$ python3 -q
>>> import numpy as np
>>> np.set_printoptions(precision=1, suppress=True, linewidth=160)
>>> tidy = lambda a: np.round(a, 1) + 0
>>> J = np.loadtxt("x.csv", delimiter=",")
>>> tidy(J)
array([[-2.3,  4.4,  0. ,  0.2],
       [-3.3, -1.8, -2.9,  1.5],
       [ 2. ,  0.9, -0.4,  4.5],
       [-2.2, -1.2,  4.1,  1.5]])
>>> M2 = np.array([[-3, -1], [-3, -2], [3, -3], [1, -1]])
>>> np.vstack([J, M2.T]).shape
(6, 4)
>>> tidy(J @ M2)
array([[-6. , -6.7],
       [ 8.3, 14. ],
       [-5.1, -7. ],
       [23.8, -9.1]])
>>> np.linalg.matrix_rank(np.vstack([J, M2.T]))
np.int64(4)
>>> tidy(np.einsum("ij,ij->i", J, J))
array([25., 25., 25., 25.])
>>> tidy(np.einsum("ij->j", J))
array([-5.9,  2.2,  0.8,  7.7])
>>> np.linalg.matrix_rank(J @ M2)
np.int64(2)
>>> M2 = np.linalg.inv(J)
>>> tidy(np.linalg.det(J) * np.linalg.det(M2))
np.float64(1.0)
>>> tidy(J @ M2)
array([[1., 0., 0., 0.],
       [0., 1., 0., 0.],
       [0., 0., 1., 0.],
       [0., 0., 0., 1.]])
>>> (np.abs(M2) > 1e-9).astype(int)
array([[1, 1, 1, 1],
       [1, 1, 1, 1],
       [1, 1, 1, 1],
       [1, 1, 1, 1]])
>>> vec = np.array([-4, 4, 3, 2])
>>> target = J @ vec
>>> b, lr = np.zeros(4), 1 / np.linalg.norm(J, 2) ** 2
>>> for i in range(60):
...     b -= lr * J.T @ (J @ b - target)
...     if i % 10 == 0: print(i, round(np.linalg.norm(J @ b - target), 1))
... 
0 0.0
10 0.0
20 0.0
30 0.0
40 0.0
50 0.0
>>> tidy(np.linalg.cond(J))
np.float64(1.0)
>>> tidy(J[:, 2] @ J[:, 3])
np.float64(0.0)
>>> E = np.load("run19.npy")
>>> E
array([[-1.8,  1.3,  0.4, -1.7],
       [ 1.3, -1.4,  1.6, -1.2],
       [ 0.4,  1.6,  2.5,  2.1],
       [-1.7, -1.2,  2.1,  0.8]])
>>> evals, evecs = np.linalg.eigh(E)
>>> tidy(np.linalg.svd(E, compute_uv=False))
array([4. , 3. , 3. , 2.1])
>>> tidy(np.linalg.eigvalsh(E + 5 * np.eye(4)))
array([2. , 2. , 7.1, 9. ])
>>> feats = np.load("data.npy")
>>> feats
array([[ 3.1,  0.1, -0.2],
       [ 0.1,  3.2, -0.4],
       [-0.2, -0.4,  3.7]])
>>> low = np.linalg.cholesky(feats)
>>> np.linalg.eigvalsh(feats).min() > 0
np.True_
>>> tidy(np.prod(np.diag(low)) ** 2), tidy(np.linalg.det(feats))
(np.float64(36.1), np.float64(36.1))
>>> tidy(feats / np.sqrt(np.outer(np.diag(feats), np.diag(feats))))
array([[ 1. ,  0. , -0.1],
       [ 0. ,  1. , -0.1],
       [-0.1, -0.1,  1. ]])
>>> tidy(low)
array([[ 1.8,  0. ,  0. ],
       [ 0.1,  1.8,  0. ],
       [-0.1, -0.2,  1.9]])
>>> vec = np.array([3, 1, 1])
>>> target = feats @ vec
>>> tidy(target)
array([9.2, 3.1, 2.7])
>>> tidy(np.linalg.solve(feats.T, feats[1]))
array([0., 1., 0.])
>>> tidy(np.linalg.solve(feats, target))
array([3., 1., 1.])
>>> W0 = np.load("block16.npy")
>>> W0
array([[ 4,  4,  4],
       [ 4,  8,  8],
       [ 4,  8, 12]])
>>> M2 = np.linalg.inv(E)
>>> tidy(np.linalg.inv(M2))
array([[-1.8,  1.3,  0.4, -1.7],
       [ 1.3, -1.4,  1.6, -1.2],
       [ 0.4,  1.6,  2.5,  2.1],
       [-1.7, -1.2,  2.1,  0.8]])
>>> tidy(M2)
array([[-0.1,  0.2,  0.1, -0.3],
       [ 0.2, -0.1,  0.2, -0.2],
       [ 0.1,  0.2,  0.2,  0.1],
       [-0.3, -0.2,  0.1,  0.1]])
>>> tidy(E @ M2)
array([[1., 0., 0., 0.],
       [0., 1., 0., 0.],
       [0., 0., 1., 0.],
       [0., 0., 0., 1.]])
>>> vec = np.array([3, 3, 1])
>>> target = W0 @ vec
>>> target
array([28, 44, 48])
>>> tidy(np.linalg.solve(W0, target + W0[:, 1]))
array([3., 4., 1.])
>>> tidy(np.linalg.solve(W0.T, W0[0]))
array([1., 0., 0.])
>>> tidy(np.linalg.solve(W0, target))
array([3., 3., 1.])
>>> evals, evecs = np.linalg.eigh(W0)
>>> tidy(evecs.T @ evecs)
array([[1., 0., 0.],
       [0., 1., 0.],
       [0., 0., 1.]])
>>> tidy(evals.sum()), np.trace(W0)
(np.float64(24.0), np.int64(24))
>>> tidy(evecs @ np.diag(evals) @ evecs.T)
array([[ 4.,  4.,  4.],
       [ 4.,  8.,  8.],
       [ 4.,  8., 12.]])
>>> tidy(np.linalg.eigvalsh(W0 + 5 * np.eye(3)))
array([ 6.2,  7.6, 25.2])
>>> tidy(evecs.T @ W0 @ evecs)
array([[ 1.2,  0. ,  0. ],
       [ 0. ,  2.6,  0. ],
       [ 0. ,  0. , 20.2]])
>>> q, evecs = np.linalg.qr(W0[:, :1])[0], np.linalg.qr(W0[:, 1:])[0]
>>> s = np.linalg.svd(q.T @ evecs, compute_uv=False)
>>> tidy(np.linalg.norm(q @ q.T - evecs @ evecs.T, 2))
np.float64(1.0)
>>> tidy(s)
array([1.])
>>> (s > 0.9).sum()
np.int64(1)
>>> low = np.linalg.cholesky(W0)
>>> low @ low.T
array([[ 4.,  4.,  4.],
       [ 4.,  8.,  8.],
       [ 4.,  8., 12.]])
>>> low
array([[2., 0., 0.],
       [2., 2., 0.],
       [2., 2., 2.]])
>>> q, _ = np.linalg.qr(np.array([[-0.3, 0.3, 1.6], [-0.1, -2.4, 0.0], [-0.1, 0.3, 1.3]]))
>>> evecs, _ = np.linalg.qr(np.array([[-0.1, 1.7, 1.0], [-1.1, 1.4, 0.3], [0.4, 0.0, -0.4]]))
>>> s = 3 * 0.5 ** np.arange(3)
>>> mat = q[:, :3] * s @ evecs[:3]
>>> tidy(mat)
array([[-0.2, -2.7,  0.7],
       [ 1.4, -0.9, -0.2],
       [ 0.1, -0.6,  1. ]])
>>> vec = np.array([-3, -1, 3])
>>> tidy(np.einsum("ij,j->i", mat, vec))
array([ 5.4, -4. ,  3.3])
>>> tidy(mat * vec)
array([[ 0.7,  2.7,  2.1],
       [-4.3,  0.9, -0.6],
       [-0.2,  0.6,  2.9]])
>>> (mat @ vec).argmax()
np.int64(0)
>>> tidy(mat @ np.eye(3)[1])
array([-2.7, -0.9, -0.6])
>>> tidy(mat @ np.ones(3))
array([-2.2,  0.4,  0.4])
>>> evals, evecs = np.linalg.eigh(feats)
>>> np.abs(evecs[:, -1]).round(6).argmax()
np.int64(2)
>>> tidy(np.linalg.svd(feats, compute_uv=False))
array([4., 3., 3.])
>>> tidy(evecs @ np.diag(evals) @ evecs.T)
array([[ 3.1,  0.1, -0.2],
       [ 0.1,  3.2, -0.4],
       [-0.2, -0.4,  3.7]])
>>> (evals > 1e-8).sum(), (evals < -1e-8).sum()
(np.int64(3), np.int64(0))
>>> tidy(evals)
array([3., 3., 4.])
>>> tidy(evals.sum()), np.trace(feats)
(np.float64(10.0), np.float64(10.0))
>>> r0 = np.array([1, -2, 2])
>>> M2 = mat + np.outer(r0, np.eye(3)[2])
>>> np.linalg.matrix_rank(M2 - mat)
np.int64(1)
>>> tidy(M2)
array([[-0.2, -2.7,  1.7],
       [ 1.4, -0.9, -2.2],
       [ 0.1, -0.6,  3. ]])
>>> t3 = np.stack([mat, 2 * mat, mat[::-1]])
>>> np.linalg.matrix_rank(t3.reshape(3, -1))
np.int64(2)
>>> tidy(np.einsum("bij,cij->bc", t3, t3))
array([[11.8, 23.6,  7.6],
       [23.6, 47.3, 15.2],
       [ 7.6, 15.2, 11.8]])
>>> (t3 @ mat.T).shape
(3, 3, 3)
>>> tidy(np.linalg.det(t3))
array([ 3.4, 27. , -3.4])
>>> tidy(np.linalg.norm(t3, axis=(1, 2)))
array([3.4, 6.9, 3.4])
>>> K = np.loadtxt("w.csv", delimiter=",")
>>> K
array([[ 3.,  3.,  0.,  0.,  0.,  0.],
       [ 1., -1.,  0.,  0.,  0.,  0.],
       [-3.,  2.,  0.,  0.,  0.,  0.],
       [ 0.,  0.,  3.,  3.,  0.,  0.],
       [ 0.,  0.,  1., -1.,  0.,  0.],
       [ 0.,  0., -3.,  2.,  0.,  0.],
       [ 0.,  0.,  0.,  0.,  3.,  3.],
       [ 0.,  0.,  0.,  0.,  1., -1.],
       [ 0.,  0.,  0.,  0., -3.,  2.]])
>>> vec = np.array([2, 1, 3, 3, 3, 4])
>>> target = K @ vec
>>> target
array([ 9.,  1., -4., 18.,  0., -3., 21., -1., -1.])
>>> tidy(np.linalg.pinv(K) @ K)
array([[1., 0., 0., 0., 0., 0.],
       [0., 1., 0., 0., 0., 0.],
       [0., 0., 1., 0., 0., 0.],
       [0., 0., 0., 1., 0., 0.],
       [0., 0., 0., 0., 1., 0.],
       [0., 0., 0., 0., 0., 1.]])
>>> rng = np.random.default_rng(80)
>>> target = target + 0.3 * rng.normal(size=9)
>>> tidy(target)
array([ 9.3,  0.9, -4.2, 17.6, -0.4, -2.2, 21. , -1. , -0.7])
>>> b, *_ = np.linalg.lstsq(K, target)
>>> tidy(K.T @ (target - K @ b))
array([0., 0., 0., 0., 0., 0.])
>>> b.round()
array([2., 1., 3., 3., 3., 4.])
>>> hat = K @ np.linalg.solve(K.T @ K, K.T)
>>> tidy(np.linalg.eigvalsh(hat))
array([0., 0., 0., 1., 1., 1., 1., 1., 1.])
>>> tidy(hat)
array([[ 1. , -0.1,  0. ,  0. ,  0. ,  0. ,  0. ,  0. ,  0. ],
       [-0.1,  0.1, -0.3,  0. ,  0. ,  0. ,  0. ,  0. ,  0. ],
       [ 0. , -0.3,  0.9,  0. ,  0. ,  0. ,  0. ,  0. ,  0. ],
       [ 0. ,  0. ,  0. ,  1. , -0.1,  0. ,  0. ,  0. ,  0. ],
       [ 0. ,  0. ,  0. , -0.1,  0.1, -0.3,  0. ,  0. ,  0. ],
       [ 0. ,  0. ,  0. ,  0. , -0.3,  0.9,  0. ,  0. ,  0. ],
       [ 0. ,  0. ,  0. ,  0. ,  0. ,  0. ,  1. , -0.1,  0. ],
       [ 0. ,  0. ,  0. ,  0. ,  0. ,  0. , -0.1,  0.1, -0.3],
       [ 0. ,  0. ,  0. ,  0. ,  0. ,  0. ,  0. , -0.3,  0.9]])
>>> tidy(hat @ K[:, 4])
array([ 0.,  0.,  0.,  0.,  0.,  0.,  3.,  1., -3.])
>>> np.linalg.matrix_rank(np.eye(9) - hat)
np.int64(3)
>>> np.linalg.lstsq(hat[:-1].T, hat[-1])[2]
np.int32(6)
>>> tidy(np.trace(np.linalg.pinv(hat) @ hat))
np.float64(6.0)
>>> np.unique(hat.round(6), axis=0).shape
(9, 9)
>>> np.allclose(hat[:-1].T @ np.linalg.lstsq(hat[:-1].T, hat[-1])[0], hat[-1])
True
